% ipython --no-banner

In [1]: import numpy as np

In [2]: import numpy.linalg as la

In [3]: np.set_printoptions(precision=3, suppress=True, linewidth=160, sign=" ")

In [4]: M = np.array([[7, 8, -2, 5, -5],
   ...:     [1, -5, -6, -8, -1],
   ...:     [8, 4, -2, 8, -3],
   ...:     [6, 13, 4, 13, -4]])

In [5]: other = M[0, 0] * M[1:] - np.outer(M[1:, 0], M[0])

In [6]: print(other)
[[  0 -43 -40 -61  -2]
 [  0 -36   2  16  19]
 [  0  43  40  61   2]]

In [7]: M[:, 0] / M[0, 0]
Out[7]: array([ 1.   ,  0.143,  1.143,  0.857])

In [8]: M @ la.pinv(M) @ M
Out[8]: 
array([[ 7.,  8., -2.,  5., -5.],
       [ 1., -5., -6., -8., -1.],
       [ 8.,  4., -2.,  8., -3.],
       [ 6., 13.,  4., 13., -4.]])

In [9]: round(float(np.trace(la.pinv(M) @ M)), 3)
Out[9]: 3.0

In [10]: np.unique(M.round(6), axis=0).shape
Out[10]: (4, 5)

In [11]: left, sv, VT = la.svd(M)

In [12]: V = VT[:(sv > 1e-8).sum()]

In [13]: rng = np.random.default_rng(218825)

In [14]: vec = M[1] + -1 * M[0] + rng.integers(2) * np.eye(5)[1]

In [15]: vec
Out[15]: array([ -6., -12.,  -4., -13.,   4.])

In [16]: print(np.allclose(V.T @ V @ vec, vec))
False

In [17]: np.round(la.norm(vec - V.T @ V @ vec), 3)
Out[17]: np.float64(0.394)

In [18]: la.matrix_rank(np.vstack([M, vec]))
Out[18]: np.int64(4)

In [19]: [round(float(x), 3) for x in la.svd(M, compute_uv=False)[:3]]
Out[19]: [26.992, 10.522, 4.207]

In [20]: la.cond(M) > 100
Out[20]: np.True_

In [21]: la.matrix_rank(M, rtol=0.1)
Out[21]: np.int64(3)

In [22]: print(np.argsort(-la.norm(M, axis=0).round(6), kind="stable")[:3])
[ 3  1  0]

In [23]: r = la.matrix_rank(M)

In [24]: r
Out[24]: np.int64(3)

In [25]: null = la.svd(M)[2][r:].T

In [26]: [int(la.matrix_rank(M[:i])) for i in range(1, len(M) + 1)]
Out[26]: [1, 2, 3, 3]

In [27]: print(np.round(M @ null, 3) + 0)
[[ 0.  0.]
 [ 0.  0.]
 [ 0.  0.]
 [ 0.  0.]]

In [28]: null.shape
Out[28]: (5, 2)

In [29]: la.matrix_rank(M.T @ M), la.matrix_rank(M @ M.T)
Out[29]: (np.int64(3), np.int64(3))

In [30]: J = np.load("run2.npy")

In [31]: J
Out[31]: 
array([[ 0.,  0.,  0.,  0.,  0., -3.,  1.,  0.],
       [ 0.,  0.,  0.,  0.,  0., -1., -2.,  0.],
       [ 0.,  0.,  0.,  0.,  0., -2., -2., -2.],
       [ 0.,  0.,  0.,  0.,  0.,  0., -2.,  0.],
       [ 0.,  0.,  0.,  0.,  0., -2., -3.,  0.],
       [-3., -1., -2.,  0., -2.,  0.,  0.,  0.],
       [ 1., -2., -2., -2., -3.,  0.,  0.,  0.],
       [ 0.,  0., -2.,  0.,  0.,  0.,  0.,  0.]])

In [32]: left, sv, VT = la.svd(J)

In [33]: print(np.argmax(sv[:-1] / (sv[1:] + 1e-6)) + 1)
6

In [34]: sv.round(3) + 0
Out[34]: array([ 5.515,  5.515,  3.29 ,  3.29 ,  1.661,  1.661,  0.   ,  0.   ])

In [35]: other = left[:, :6] @ np.diag(sv[:6]) @ VT[:6]

In [36]: print(round(la.norm(J - other) / la.norm(J), 3))
0.0

In [37]: round(la.eigvalsh(J).min(), 3)
Out[37]: np.float64(-5.515)

In [38]: print(np.all(la.eigvalsh(J) > 0))
False

In [39]: [round(float(la.det(J[:i, :i])), 2) + 0 for i in range(1, 9)]
Out[39]: [0.0, 0.0, 0.0, 0.0, 0.0, 0.0, 0.0, 0.0]

In [40]: left, sv, VT = la.svd(J)

In [41]: V = VT[:(sv > 1e-8).sum()]

In [42]: vec = J[1] + -2 * J[7] + rng.integers(2) * np.eye(8)[3]

In [43]: vec
Out[43]: array([ 0.,  0.,  4.,  1.,  0., -1., -2.,  0.])

In [44]: np.allclose(V.T @ V @ vec, vec)
Out[44]: False

In [45]: np.round(la.norm(vec - V.T @ V @ vec), 3)
Out[45]: np.float64(0.868)

In [46]: np.diag(V.T @ V)
Out[46]: array([ 0.907,  0.238,  1.   ,  0.247,  0.608,  1.   ,  1.   ,  1.   ])

In [47]: la.matrix_rank(np.vstack([J, vec]))
Out[47]: np.int64(7)

In [48]: np.round(V.T @ V, 3) + 0
Out[48]: 
array([[ 0.907,  0.004,  0.   , -0.256,  0.137,  0.   ,  0.   ,  0.   ],
       [ 0.004,  0.238,  0.   ,  0.203,  0.374,  0.   ,  0.   ,  0.   ],
       [ 0.   ,  0.   ,  1.   ,  0.   ,  0.   ,  0.   ,  0.   ,  0.   ],
       [-0.256,  0.203,  0.   ,  0.247,  0.282,  0.   ,  0.   ,  0.   ],
       [ 0.137,  0.374,  0.   ,  0.282,  0.608,  0.   ,  0.   ,  0.   ],
       [ 0.   ,  0.   ,  0.   ,  0.   ,  0.   ,  1.   ,  0.   ,  0.   ],
       [ 0.   ,  0.   ,  0.   ,  0.   ,  0.   ,  0.   ,  1.   ,  0.   ],
       [ 0.   ,  0.   ,  0.   ,  0.   ,  0.   ,  0.   ,  0.   ,  1.   ]])
